$ python -q
>>> import numpy as np
>>> np.set_printoptions(precision=2, suppress=True, linewidth=140, sign=" ")
>>> def rd(a):
...     return np.round(a, 2) + 0
... 
>>> M = np.load("out14.npy")
>>> M
array([[ 0,  0,  1],
       [ 0,  1,  0],
       [ 1,  0,  0]])
>>> np.count_nonzero(M)
np.int64(3)
>>> np.diff(M, axis=0)
array([[ 0,  1, -1],
       [ 1, -1,  0]])
>>> M.shape
(3, 3)
>>> rd(np.linalg.norm(M))
np.float64(1.73)
>>> rd(np.linalg.svd(M, compute_uv=False))
array([ 1.,  1.,  1.])
>>> ev, V = np.linalg.eigh(M)
>>> vec = np.array([-2, -7, -6])
>>> np.abs(M).sum(axis=1).max(), np.abs(ev).max()
(np.int64(1), np.float64(1.0))
>>> rd(vec @ M @ vec / (vec @ vec)), ev[0], ev[-1]
(np.float64(0.82), np.float64(-1.0), np.float64(1.0))
>>> rd(V * np.maximum(ev, 0) @ V.T)
array([[ 0.5,  0. ,  0.5],
       [ 0. ,  1. ,  0. ],
       [ 0.5,  0. ,  0.5]])
>>> f = np.array([-2, 3, 0])
>>> out = M + np.outer(f, np.eye(3)[1])
>>> out
array([[ 0., -2.,  1.],
       [ 0.,  4.,  0.],
       [ 1.,  0.,  0.]])
>>> np.linalg.matrix_rank(np.linalg.inv(out) - np.linalg.inv(M), tol=1e-8)
np.int64(1)
>>> rd(np.linalg.norm(M, axis=0))
array([ 1.,  1.,  1.])
>>> M.T @ M
array([[ 1,  0,  0],
       [ 0,  1,  0],
       [ 0,  0,  1]])
>>> rd(np.linalg.svd(M, compute_uv=False))
array([ 1.,  1.,  1.])
>>> rd(np.linalg.pinv(M))
array([[ 0.,  0.,  1.],
       [ 0.,  1.,  0.],
       [ 1.,  0.,  0.]])
>>> K = np.array([[0, 1, 0], [1, 0, 0], [0, 0, 0]])
>>> K
array([[ 0,  1,  0],
       [ 1,  0,  0],
       [ 0,  0,  0]])
>>> # rank 2
>>> ev, V = np.linalg.eigh(K)
>>> vec = np.array([-5, -4, 4])
>>> np.abs(K).sum(axis=1).max(), np.abs(ev).max()
(np.int64(1), np.float64(1.0))
>>> (np.sign(V[:, -1].round(6)) == np.sign(V[0, -1].round(6))).astype(int)
array([ 1,  1,  0])
>>> np.einsum("ij,ji->", M, M)
np.int64(3)
>>> rd(np.linalg.eigvals(M))
array([ 1., -1.,  1.])
>>> rd(np.linalg.det(2 * M)), rd(np.linalg.det(M))
(np.float64(-8.0), np.float64(-1.0))
>>> rd(np.linalg.eigvals(M).sum().real)
np.float64(1.0)
>>> np.kron(np.eye(2, dtype=int), M)
array([[ 0,  0,  1,  0,  0,  0],
       [ 0,  1,  0,  0,  0,  0],
       [ 1,  0,  0,  0,  0,  0],
       [ 0,  0,  0,  0,  0,  1],
       [ 0,  0,  0,  0,  1,  0],
       [ 0,  0,  0,  1,  0,  0]])
>>> rd(np.linalg.det(M[::-1]))
np.float64(1.0)
>>> E = np.array([[0, 2, 1, 6, -5, 0, -1, 1],
...     [-2, 0, -3, -5, -2, 2, 5, 3],
...     [-1, 3, 0, 0, 2, -2, -3, -1],
...     [-6, 5, 0, 0, -2, 0, 0, 4],
...     [5, 2, -2, 2, 0, -6, 0, 2],
...     [0, -2, 2, 0, 6, 0, -4, 3],
...     [1, -5, 3, 0, 0, 4, 0, -4],
...     [-1, -3, 1, -4, -2, -3, 4, 0]])
>>> cov = E.T @ E
>>> rd(np.linalg.svd(E, compute_uv=False) ** 2)
array([ 151.8 ,  151.8 ,   87.85,   87.85,   23.07,   23.07,    0.28,    0.28])
>>> np.allclose(cov, cov.T)
True
>>> rd(np.linalg.eigvalsh(cov)[::-1])
array([ 151.8 ,  151.8 ,   87.85,   87.85,   23.07,   23.07,    0.28,    0.28])
>>> f = np.array([7, 3])
>>> np.polyval(f, E[7])
array([ -4, -18,  10, -25, -11, -18,  31,   3])
>>> f, r1 = E[1], E[7]
>>> f @ f
np.int64(80)
>>> p = (f @ r1) / (f @ f) * f
>>> rd((r1 - p) @ f)
np.float64(0.0)
>>> vec = np.array([1, -2, 3, -1, -1, 2, 0, 3])
>>> rd(np.linalg.svd(E, compute_uv=False))
array([ 12.32,  12.32,   9.37,   9.37,   4.8 ,   4.8 ,   0.53,   0.53])
>>> vec @ E @ vec
np.int64(0)
>>> Q = np.linalg.solve(np.eye(8) - E, np.eye(8) + E)
>>> rd(np.linalg.det(Q))
np.float64(1.0)
>>> arr = np.load("data.npy")
>>> arr
array([[ 1,  0,  0,  0],
       [ 0, -1,  0,  2],
       [ 0, -2,  0,  2],
       [ 0,  1,  2,  0]])
>>> # 2 groups of indices that never mix
>>> cov = arr.T @ arr
>>> np.diag(cov)
array([ 1,  6,  4,  8])
>>> f = np.array([3, 3, 0, 0])
>>> out = arr + np.outer(f, np.eye(4)[2])
>>> out
array([[ 1.,  0.,  3.,  0.],
       [ 0., -1.,  3.,  2.],
       [ 0., -2.,  0.,  2.],
       [ 0.,  1.,  2.,  0.]])
>>> out = arr / np.sqrt((arr ** 2).mean(axis=1, keepdims=True))
>>> rd(out[1])
array([ 0.  , -0.89,  0.  ,  1.79])
>>> np.linalg.matrix_rank(out) == np.linalg.matrix_rank(arr)
np.True_
>>> arr - arr.mean(axis=1, keepdims=True)
array([[ 0.75, -0.25, -0.25, -0.25],
       [-0.25, -1.25, -0.25,  1.75],
       [ 0.  , -2.  ,  0.  ,  2.  ],
       [-0.75,  0.25,  1.25, -0.75]])
>>> rng = np.random.default_rng(5066)
>>> lab = rng.permutation(4)
>>> lab
array([ 0,  1,  2,  3])
>>> out = arr[lab][:, lab]
>>> rd(np.sort(np.abs(np.linalg.eigvals(out))))
array([ 1.  ,  1.  ,  1.24,  3.24])
>>> out
array([[ 1,  0,  0,  0],
       [ 0, -1,  0,  2],
       [ 0, -2,  0,  2],
       [ 0,  1,  2,  0]])
>>> A = np.loadtxt("test4.csv", delimiter=",")
>>> A
array([[ 0.,  3.,  0.,  0.,  1.,  0.,  0.],
       [ 0.,  3.,  0.,  0.,  3.,  0.,  1.],
       [ 0.,  3.,  0.,  0.,  1.,  0.,  0.],
       [ 0.,  3.,  0.,  0.,  2.,  0.,  0.],
       [ 0.,  3.,  0.,  0.,  1.,  0.,  0.],
       [ 0.,  3.,  0.,  0.,  1.,  0.,  0.],
       [ 0.,  3.,  0.,  0.,  1.,  0.,  0.],
       [ 0.,  3.,  0.,  0.,  3.,  0.,  1.],
       [ 0.,  3.,  0.,  0.,  2.,  0.,  0.],
       [ 0.,  3.,  0.,  0.,  1.,  0.,  0.],
       [ 0.,  3.,  0.,  0.,  3.,  0.,  1.]])
>>> # looks like rank 3
>>> left, sigma, VT = np.linalg.svd(A)
>>> V = VT[:(sigma > 1e-8).sum()]
>>> vec = A[2] + 4 * A[0] + rng.integers(2) * np.eye(7)[4]
>>> vec
array([  0.,  15.,   0.,   0.,   6.,   0.,   0.])
>>> rd(np.diag(V.T @ V))
array([ 0.,  1.,  0.,  0.,  1.,  0.,  1.])
>>> rd(V.T @ V)
array([[ 0.,  0.,  0.,  0.,  0.,  0.,  0.],
       [ 0.,  1.,  0.,  0.,  0.,  0.,  0.],
       [ 0.,  0.,  0.,  0.,  0.,  0.,  0.],
       [ 0.,  0.,  0.,  0.,  0.,  0.,  0.],
       [ 0.,  0.,  0.,  0.,  1.,  0.,  0.],
       [ 0.,  0.,  0.,  0.,  0.,  0.,  0.],
       [ 0.,  0.,  0.,  0.,  0.,  0.,  1.]])
>>> rd(np.linalg.norm(vec - V.T @ V @ vec))
np.float64(0.0)
>>> np.linalg.matrix_rank(np.vstack([A, vec]))
np.int64(3)
>>> np.allclose(V.T @ V @ vec, vec)
True
